% python3 -q
>>> import numpy as np
>>> from numpy import linalg as LA
>>> np.set_printoptions(precision=2, suppress=True, linewidth=140, legacy="1.25")
>>> rd = lambda a: np.round(a, 2) + 0
>>> X = np.loadtxt("mat.csv", delimiter=",")
>>> X
array([[ 1.,  2., -2.],
       [ 2.,  1.,  2.],
       [-2.,  2.,  1.]])
>>> w, V = LA.eigh(X)
>>> np.unique(w.round(6) + 0, return_counts=True)[1]
array([1, 2])
>>> rd(w.sum()), np.trace(X)
(3.0, 3.0)
>>> rd(LA.svd(X, compute_uv=False))
array([3., 3., 3.])
>>> rd(w)
array([-3.,  3.,  3.])
>>> rd(LA.eigvalsh(X @ X))
array([9., 9., 9.])
>>> B = X / np.sqrt((X ** 2).mean(axis=1, keepdims=True))
>>> rd(LA.norm(B, axis=1))
array([1.73, 1.73, 1.73])
>>> mat = np.load("arr.npy")
>>> mat
array([[1.  , 0.2 , 0.04, 0.01, 0.  ],
       [0.2 , 1.  , 0.2 , 0.04, 0.01],
       [0.04, 0.2 , 1.  , 0.2 , 0.04],
       [0.01, 0.04, 0.2 , 1.  , 0.2 ],
       [0.  , 0.01, 0.04, 0.2 , 1.  ]])
>>> rng = np.random.default_rng(13506)
>>> B = mat + rng.integers(-2, 3, (5, 2)) @ rng.integers(-2, 3, (2, 5))
>>> B
array([[-3.  ,  0.2 , -1.96,  2.01,  2.  ],
       [-3.8 , -3.  , -3.8 , -1.96,  0.01],
       [-3.96, -5.8 , -4.  , -3.8 , -0.96],
       [ 2.01, -1.96,  0.2 , -2.  , -1.8 ],
       [ 4.  ,  8.01,  6.04,  6.2 ,  3.  ]])
>>> np.abs(B - mat).sum(axis=1)
array([10., 14., 20.,  9., 26.])
>>> print(LA.matrix_rank(B - mat, tol=1e-8))
2
>>> print(rd(B - mat))
[[-4.  0. -2.  2.  2.]
 [-4. -4. -4. -2.  0.]
 [-4. -6. -5. -4. -1.]
 [ 2. -2.  0. -3. -2.]
 [ 4.  8.  6.  6.  2.]]
>>> x0 = np.array([5, -3, -3, 3, 1])
>>> a = np.maximum(mat @ x0, 0)
>>> print(rd(np.tanh(mat @ x0)))
[ 1.   -0.99 -0.99  0.99  0.9 ]
>>> rd(mat.T @ a)
array([4.34, 0.98, 0.74, 2.86, 1.96])
>>> idx = rng.permutation(3)
>>> idx
array([0, 2, 1])
>>> B = X[idx][:, idx]
>>> B
array([[ 1., -2.,  2.],
       [-2.,  1.,  2.],
       [ 2.,  2.,  1.]])
>>> np.trace(B)
3.0
>>> rd(np.sort(np.abs(LA.eigvals(B))))
array([3., 3., 3.])
>>> print(np.allclose(B, X))
False
>>> J = np.load("block18.npy")
>>> J
array([[-1.4,  0.4, -0.8,  0.6, -1.2],
       [ 0. , -0.7, -1.9,  1.6,  0.2],
       [ 0.4, -0.6, -0.3,  0.2,  0. ],
       [ 1.4,  1.5,  0.7, -2. , -0.9],
       [-0.4,  0.8, -0.9, -0.2, -0.3],
       [-0.6, -0.6,  0.6, -1.2, -2.9],
       [ 1.5,  0.7,  1.4, -0.9,  1.8],
       [-0.9,  2.3,  0.1, -0.8, -0.3],
       [ 0.7, -2.4, -0.1, -0.8, -1.4],
       [ 0.7, -0.6,  1.1,  0.4,  0.9],
       [ 0.3, -0.8, -2. ,  0.3,  1.1],
       [ 1.6, -1.4,  0.7,  2.1,  1.1],
       [ 0.9,  1.1, -0.5, -0.7,  0.9],
       [-1.1, -1.4, -0.6,  0.8,  1.6],
       [-0.6,  2.1,  0.8, -0.7, -0.2],
       [ 5. ,  3. ,  9. ,  2. , -4. ],
       [ 1.2, -2.1,  0. , -0.9, -0.6],
       [-1.9,  1.3,  0.6, -0.9,  0.7],
       [ 0.7, -0.9,  2.2,  0. ,  1.5]])
>>> x0 = np.array([-7, 2, -1, 8, 9])
>>> target = J @ x0
>>> rd(LA.pinv(J) @ J)
array([[1., 0., 0., 0., 0.],
       [0., 1., 0., 0., 0.],
       [0., 0., 1., 0., 0.],
       [0., 0., 0., 1., 0.],
       [0., 0., 0., 0., 1.]])
>>> print(rd(LA.lstsq(J, target)[0]))
[-7.  2. -1.  8.  9.]
>>> target = target + 0.3 * rng.normal(size=19)
>>> rd(target)
array([  5.63,  14.92,  -1.51, -31.31,   0.98, -32.76,  -1.53,   1.84, -28.73,   3.81,  10.41,  12.17,  -1.1 ,  26.56,   0.52, -57.49,
       -25.47,  14.34,   4.67])
>>> c, *_ = LA.lstsq(J, target)
>>> rd(c)
array([-7.04,  2.03, -0.95,  8.01,  8.94])
>>> c.round()
array([-7.,  2., -1.,  8.,  9.])
